% ipython --no-banner

In [1]: import numpy as np

In [2]: np.set_printoptions(precision=1, suppress=True, linewidth=140, legacy="1.25")

In [3]: rnd = lambda a: np.round(a, 1) + 0

In [4]: feats = np.loadtxt("mat.csv", delimiter=",")

In [5]: feats
Out[5]: 
array([[  0.,   2.,   3.,   2.,   3.,   7.,   0.,   3.,   6.,   1.,   7.],
       [  0.,   0.,   0.,   0.,   0.,   0.,   0.,   0.,   0.,   0.,   0.],
       [  0., -16., -24., -16., -24., -56.,   0., -24., -48.,  -8., -56.],
       [  0.,   8.,  12.,   8.,  12.,  28.,   0.,  12.,  24.,   4.,  28.],
       [  0.,  14.,  21.,  14.,  21.,  49.,   0.,  21.,  42.,   7.,  49.],
       [  0.,   4.,   6.,   4.,   6.,  14.,   0.,   6.,  12.,   2.,  14.],
       [  0.,  18.,  27.,  18.,  27.,  63.,   0.,  27.,  54.,   9.,  63.],
       [  0.,  18.,  27.,  18.,  27.,  63.,   0.,  27.,  54.,   9.,  63.],
       [  0.,  12.,  18.,  12.,  18.,  42.,   0.,  18.,  36.,   6.,  42.],
       [  0.,   8.,  12.,   8.,  12.,  28.,   0.,  12.,  24.,   4.,  28.],
       [  0.,   8.,  12.,   8.,  12.,  28.,   0.,  12.,  24.,   4.,  28.],
       [  0.,  -8., -12.,  -8., -12., -28.,   0., -12., -24.,  -4., -28.],
       [  0.,  14.,  21.,  14.,  21.,  49.,   0.,  21.,  42.,   7.,  49.]])

In [6]: # rank 1

In [7]: np.abs(np.diag(np.linalg.qr(feats)[1])) > 1e-9
Out[7]: array([False,  True, False, False, False, False, False, False, False, False, False])

In [8]: np.linalg.lstsq(feats[:-1].T, feats[-1])[2]
Out[8]: 1

In [9]: try:
   ...:     np.linalg.inv(feats)
   ...: except np.linalg.LinAlgError as e:
   ...:     print(e)
   ...: 
Last 2 dimensions of the array must be square

In [10]: np.allclose(feats[:-1].T @ np.linalg.lstsq(feats[:-1].T, feats[-1])[0], feats[-1])
Out[10]: True

In [11]: J = np.load("w.npy")

In [12]: rnd(J)
Out[12]: 
array([[ 0. , -0.2, -0.2,  0.1, -0.6,  0.7, -0.3, -0.4,  1.2, -0.3,  0.3,  0.1,  0.4],
       [-0.1,  0.2, -0.6,  0. ,  0.1, -0.9,  0.2,  0.2, -1.5,  0.4, -0.5, -0.2, -0.7],
       [-0.3,  0.2,  0.1,  0.4, -0.7, -0.4, -0.4,  0.2,  0.1, -0.3, -0.6, -0.3, -0.2],
       [ 0. , -0.2,  0.1, -0.1,  0.1,  0.3,  0.3, -0.3,  0.8,  0.1,  0.4,  0.3,  0.5],
       [ 0. , -0.1, -0.3,  0.3, -0.6,  1.1, -1.1, -0.7,  1.8, -0.6,  0.3,  0.3,  0.2],
       [-0.2,  0.4, -1.9,  0.3, -0.8, -1.1, -0.2,  0.2, -2.3,  0.7, -0.4, -0.4, -1.8]])

In [13]: rnd(J.mean(axis=0))
Out[13]: array([-0.1,  0. , -0.5,  0.2, -0.4,  0. , -0.3, -0.1,  0. ,  0. , -0.1,  0. , -0.3])

In [14]: J.shape
Out[14]: (6, 13)

In [15]: np.unravel_index(np.abs(J).argmax(), J.shape)
Out[15]: (5, 8)

In [16]: rnd(J - J[0])
Out[16]: 
array([[ 0. ,  0. ,  0. ,  0. ,  0. ,  0. ,  0. ,  0. ,  0. ,  0. ,  0. ,  0. ,  0. ],
       [-0.1,  0.4, -0.3, -0.1,  0.7, -1.6,  0.5,  0.7, -2.6,  0.8, -0.8, -0.3, -1.1],
       [-0.3,  0.4,  0.3,  0.3, -0.1, -1.2, -0.1,  0.6, -1.1,  0.1, -0.9, -0.4, -0.6],
       [ 0. ,  0. ,  0.3, -0.2,  0.7, -0.4,  0.6,  0.1, -0.4,  0.4,  0.1,  0.2,  0.2],
       [ 0. ,  0.1, -0.1,  0.1,  0. ,  0.4, -0.8, -0.3,  0.6, -0.3,  0. ,  0.2, -0.1],
       [-0.2,  0.6, -1.7,  0.2, -0.2, -1.8,  0. ,  0.6, -3.5,  1. , -0.7, -0.5, -2.2]])

In [17]: rnd(np.linalg.norm(J))
Out[17]: 5.8

In [18]: J[:, 13]
Traceback (most recent call last):
  Cell In[18], line 1
    J[:, 13]
IndexError: index 13 is out of bounds for axis 1 with size 13


In [19]: np.count_nonzero(J)
Out[19]: 78

In [20]: rnd(J.sum(axis=1))
Out[20]: array([ 0.7, -3.2, -2.2,  2.3,  0.7, -7.7])
